$ python -q
>>> import numpy as np
>>> from numpy import linalg as LA
>>> np.set_printoptions(precision=3, suppress=True, linewidth=100, legacy="1.25")
>>> m1 = np.load("x.npy")
>>> print(m1)
[[ -0.1   2.3   0.3 -34. ]
 [ -0.9   0.    2.2 -14. ]
 [ -0.6   0.5  -0.5  -6. ]
 [ -1.3  -0.9  -0.6  38. ]]
>>> # column 3 dominates
>>> M2 = np.array([[3, -3], [0, -3]])
>>> W2 = np.kron(M2, m1)
>>> print(LA.matrix_rank(W2))
8
>>> T = np.stack([m1, -1 * m1, m1[::-1]])
>>> print(LA.norm(T, axis=(1, 2)))
[53.355 53.355 53.355]
>>> print(LA.matrix_rank(T.reshape(3, -1)))
2
>>> print((T @ m1.T).shape)
(3, 4, 4)
>>> print(np.einsum("bij,cij->bc", T, T))
[[ 2846.76 -2846.76 -2421.36]
 [-2846.76  2846.76  2421.36]
 [-2421.36  2421.36  2846.76]]
>>> print(LA.det(T))
[-105.722 -105.722 -105.722]
>>> th = np.radians(120)
>>> R = np.eye(4)
>>> R[3, 3] = R[0, 0] = np.cos(th)
>>> R[3, 0], R[0, 3] = -np.sin(th), np.sin(th)
>>> print(R)
[[-0.5    0.     0.     0.866]
 [ 0.     1.     0.     0.   ]
 [ 0.     0.     1.     0.   ]
 [-0.866  0.     0.    -0.5  ]]
>>> M2 = m1 @ R.T
>>> print(np.allclose(m1 @ m1.T, M2 @ M2.T))
True
>>> print(M2)
[[-29.395   2.3     0.3    17.087]
 [-11.674   0.      2.2     7.779]
 [ -4.896   0.5    -0.5     3.52 ]
 [ 33.559  -0.9    -0.6   -17.874]]
>>> left, sigma, Vh = LA.svd(m1)
>>> print(np.argmax(sigma[:-1] / (sigma[1:] + 1e-6)) + 1)
1
>>> print(sigma)
[53.276  2.337  1.646  0.516]
>>> M2 = left[:, :1] @ np.diag(sigma[:1]) @ Vh[:1]
>>> print(round(LA.norm(m1 - M2) / LA.norm(m1), 3))
0.054
>>> print(LA.matrix_rank(M2))
1
>>> print(round(float(LA.norm(m1 - M2, 2)), 3), np.round(sigma[1], 3))
2.337 2.337
>>> F = np.array([[4, 0, 0], [5, -1, 0], [-2, -3, 1]])
>>> M2 = F[0, 0] * F[1:] - np.outer(F[1:, 0], F[0])
>>> print(M2)
[[  0  -4   0]
 [  0 -12   4]]
>>> print(LA.matrix_rank(M2), LA.matrix_rank(F))
2 3
>>> print(F[:, 0] / F[0, 0])
[ 1.    1.25 -0.5 ]
>>> K = np.load("mat.npy")
>>> print(K)
[[-2.964 -0.178 -2.964]
 [ 1.499  7.317  1.499]
 [-3.229 -2.205 -3.229]
 [ 2.068 -0.14   2.068]
 [ 3.814  2.396  3.814]
 [ 1.763 -2.218  1.763]
 [ 2.418  0.409  2.418]
 [-1.16   2.659 -1.16 ]
 [ 0.077  3.984  0.077]
 [ 2.383 -0.358  2.383]
 [-6.504  2.108 -6.504]
 [ 1.212  7.144  1.212]
 [-1.54   2.598 -1.54 ]
 [-1.942 -0.235 -1.942]
 [-1.937  1.127 -1.937]
 [ 1.879 -0.104  1.879]
 [-3.747 -1.795 -3.747]
 [-2.962  2.927 -2.962]]
>>> cov = np.cov(K, rowvar=False)
>>> print(np.argsort(-K.std(axis=0).round(6), kind="stable"))
[0 2 1]
>>> print(cov.shape)
(3, 3)
>>> print(K.std(axis=0))
[2.707 2.706 2.707]
>>> Ac = K - K.mean(axis=0)
>>> left, sigma, Vh = LA.svd(Ac, full_matrices=False)
>>> print(Vh[0] * np.sign(Vh[0, np.abs(Vh[0]).argmax()]))
[0.692 0.206 0.692]
>>> print(np.abs(Vh[0]).argmax())
0
>>> print(np.abs(left[:, 0]).argmax())
10
>>> print(np.round(sigma ** 2 / (sigma ** 2).sum(), 3) + 0)
[0.682 0.318 0.   ]
>>> print(round((sigma ** 2).sum() ** 2 / (sigma ** 4).sum(), 3))
1.765
